% python3 -q
>>> import numpy as np
>>> import numpy.linalg as la
>>> np.set_printoptions(precision=3, suppress=True, linewidth=200, legacy="1.25")
>>> X = np.tril(np.array([[-3, -2, 0, 3, 3, 3, 3],
...     [-3, 0, 1, 2, 2, -2, 3],
...     [1, 2, 1, -3, -2, 2, -1],
...     [3, -3, -3, -2, -1, 3, 3],
...     [-2, 0, 1, 1, 0, 0, 3],
...     [0, 1, 0, 1, 3, -1, 3],
...     [3, 1, 3, 1, -3, 1, -1]]), -1) + np.eye(7, dtype=int)
>>> X
array([[ 1,  0,  0,  0,  0,  0,  0],
       [-3,  1,  0,  0,  0,  0,  0],
       [ 1,  2,  1,  0,  0,  0,  0],
       [ 3, -3, -3,  1,  0,  0,  0],
       [-2,  0,  1,  1,  1,  0,  0],
       [ 0,  1,  0,  1,  3,  1,  0],
       [ 3,  1,  3,  1, -3,  1,  1]])
>>> u, v = X[2], X[4]
>>> u @ v
-1
>>> pr = (u @ v) / (u @ u) * u
>>> np.round(la.norm(u + v) ** 2 + la.norm(u - v) ** 2, 3)
26.0
>>> np.outer(u, v)
array([[-2,  0,  1,  1,  1,  0,  0],
       [-4,  0,  2,  2,  2,  0,  0],
       [-2,  0,  1,  1,  1,  0,  0],
       [ 0,  0,  0,  0,  0,  0,  0],
       [ 0,  0,  0,  0,  0,  0,  0],
       [ 0,  0,  0,  0,  0,  0,  0],
       [ 0,  0,  0,  0,  0,  0,  0]])
>>> gram = X.T @ X
>>> gram
array([[ 33,  -7,  -1,   4, -11,   3,   3],
       [ -7,  16,  14,  -1,   0,   2,   1],
       [ -1,  14,  20,   1,  -8,   3,   3],
       [  4,  -1,   1,   4,   1,   2,   1],
       [-11,   0,  -8,   1,  19,   0,  -3],
       [  3,   2,   3,   2,   0,   2,   1],
       [  3,   1,   3,   1,  -3,   1,   1]])
>>> np.trace(gram), (X ** 2).sum()
(95, 95)
>>> np.diag(gram)
array([33, 16, 20,  4, 19,  2,  1])
>>> np.round(la.eigvalsh(gram)[::-1], 3) + 0
array([41.378, 35.414, 12.325,  4.405,  1.097,  0.379,  0.   ])
>>> arr = np.loadtxt("sample14.csv", delimiter=",")
>>> arr
array([[2., 3., 3., 2.],
       [3., 0., 0., 2.],
       [0., 3., 3., 0.],
       [0., 0., 1., 1.]])
>>> x = np.array([-2, 0, 1, 2])
>>> y = arr @ x
>>> y
array([ 3., -2.,  3.,  3.])
>>> la.solve(arr.T, arr[3])
array([ 0.,  0., -0.,  1.])
>>> np.round(la.solve(arr, y), 3) + 0
array([-2.,  0.,  1.,  2.])
>>> other = arr / la.norm(arr, axis=1, keepdims=True)
>>> gram = other @ other.T
>>> gram[1]
array([0.544, 1.   , 0.   , 0.392])
>>> la.norm(other, axis=1)
array([1., 1., 1., 1.])
>>> np.argwhere(np.triu(np.abs(gram) > 0.95, 1))
array([], shape=(0, 2), dtype=int64)
>>> np.degrees(np.arccos(np.clip(gram[1, 2], -1, 1)))
90.0
>>> u = np.array([0, 0])
>>> np.convolve(arr[2], u)
array([0., 0., 0., 0., 0.])
>>> np.correlate(arr[2], arr[1], "full")
array([0., 6., 6., 0., 9., 9., 0.])
>>> np.polyval(u, arr[2])
array([0., 0., 0., 0.])
>>> A = np.load("w.npy")
>>> A
array([[0.5, 0. , 0.5, 0. , 0. ],
       [0. , 1. , 0. , 0. , 0. ],
       [0. , 0. , 1. , 0. , 0. ],
       [0. , 0. , 0.5, 0.5, 0. ],
       [0. , 0. , 0. , 0.5, 0.5]])
>>> np.trace(A)
3.5
>>> round(float(np.abs(la.eigvals(A)).max()), 3)
1.0
>>> rng = np.random.default_rng(24)
>>> z = rng.permutation(5)
>>> other = A[:, z] * rng.choice([-1, 1], 5)
>>> other
array([[ 0. , -0.5,  0. ,  0. ,  0.5],
       [ 0. , -0. ,  1. ,  0. ,  0. ],
       [ 0. , -1. ,  0. ,  0. ,  0. ],
       [ 0.5, -0.5,  0. ,  0. ,  0. ],
       [ 0.5, -0. ,  0. ,  0.5,  0. ]])
>>> left, _, Vh = la.svd(A.T @ other)
>>> np.round(la.lstsq(A, other)[0], 3) + 0
array([[ 0.,  0.,  0.,  0.,  1.],
       [ 0.,  0.,  1.,  0.,  0.],
       [ 0., -1.,  0.,  0.,  0.],
       [ 1.,  0.,  0.,  0.,  0.],
       [ 0.,  0.,  0.,  1.,  0.]])
>>> W0 = np.load("dump.npy")
>>> W0
array([[ 1.961,  3.019,  1.985,  3.01 ,  0.01 ],
       [ 1.98 ,  3.098,  2.007,  2.966, -0.057],
       [ 2.029,  3.026,  2.056,  3.025,  0.054],
       [ 2.001,  3.067,  2.106,  3.103,  0.078],
       [ 2.044,  3.119,  1.956,  3.026, -0.02 ],
       [ 1.934,  3.047,  1.951,  2.974, -0.024],
       [ 2.003,  3.087,  1.953,  3.038, -0.029],
       [ 2.051,  3.02 ,  1.918,  2.891, -0.02 ],
       [ 3.008,  1.997,  2.995,  3.026,  2.009],
       [ 2.949,  1.992,  3.039,  2.93 ,  2.039],
       [ 2.931,  2.032,  3.03 ,  2.922,  1.97 ],
       [ 3.066,  1.952,  3.11 ,  3.057,  2.095],
       [ 2.914,  2.025,  3.015,  2.967,  1.964],
       [ 2.958,  2.058,  2.959,  3.017,  2.006],
       [ 2.911,  2.03 ,  2.979,  3.03 ,  1.964],
       [ 3.034,  2.011,  2.957,  2.994,  2.008],
       [ 2.97 ,  1.057,  3.04 ,  0.882,  0.048],
       [ 3.008,  1.101,  2.924,  0.969, -0.03 ],
       [ 3.002,  0.992,  2.994,  1.064, -0.016],
       [ 2.95 ,  0.982,  2.984,  0.972,  0.074],
       [ 3.004,  1.003,  2.963,  1.001,  0.069],
       [ 2.986,  0.975,  3.118,  0.933, -0.052],
       [ 2.989,  0.976,  3.009,  0.983,  0.002],
       [ 3.041,  1.035,  2.947,  0.976,  0.005]])
>>> Xc = (W0 - W0.mean(axis=0)) / W0.std(axis=0)
>>> np.argwhere(np.abs(Xc) > 2)
array([], shape=(0, 2), dtype=int64)
>>> beta = la.lstsq(np.delete(Xc, 0, axis=1), Xc[:, 0])[0]
>>> round(1 - np.var(Xc[:, 0] - np.delete(Xc, 0, axis=1) @ beta), 3)
0.992
>>> Xc = W0 - W0.mean(axis=0)
>>> evecs = la.svd(Xc)[2][:3]
>>> other = Xc - Xc @ evecs.T @ evecs
>>> np.round(np.cov(Xc @ evecs.T, rowvar=False), 3) + 0
array([[1.86 , 0.   , 0.   ],
       [0.   , 1.215, 0.   ],
       [0.   , 0.   , 0.003]])
>>> def softmax(z):
...     e = np.exp(z - z.max(axis=-1, keepdims=True))
...     return e / e.sum(axis=-1, keepdims=True)
... 
>>> softmax(W0[22])
array([0.428, 0.057, 0.436, 0.058, 0.022])
>>> softmax(W0).sum(axis=1)
array([1., 1., 1., 1., 1., 1., 1., 1., 1., 1., 1., 1., 1., 1., 1., 1., 1., 1., 1., 1., 1., 1., 1., 1.])
>>> np.round(softmax(10 * W0[22]), 3) + 0
array([0.45, 0.  , 0.55, 0.  , 0.  ])
>>> att = W0 @ W0.T / np.sqrt(5)
>>> softmax(att).round(6).argmax(axis=1)
array([11, 11, 11, 11, 11, 11, 11, 11, 11, 11, 11, 11, 11, 11, 11, 11, 11, 11, 11, 11, 11, 11, 11, 11])
>>> softmax(att)[22] @ W0
array([2.902, 1.9  , 2.931, 2.603, 1.462])
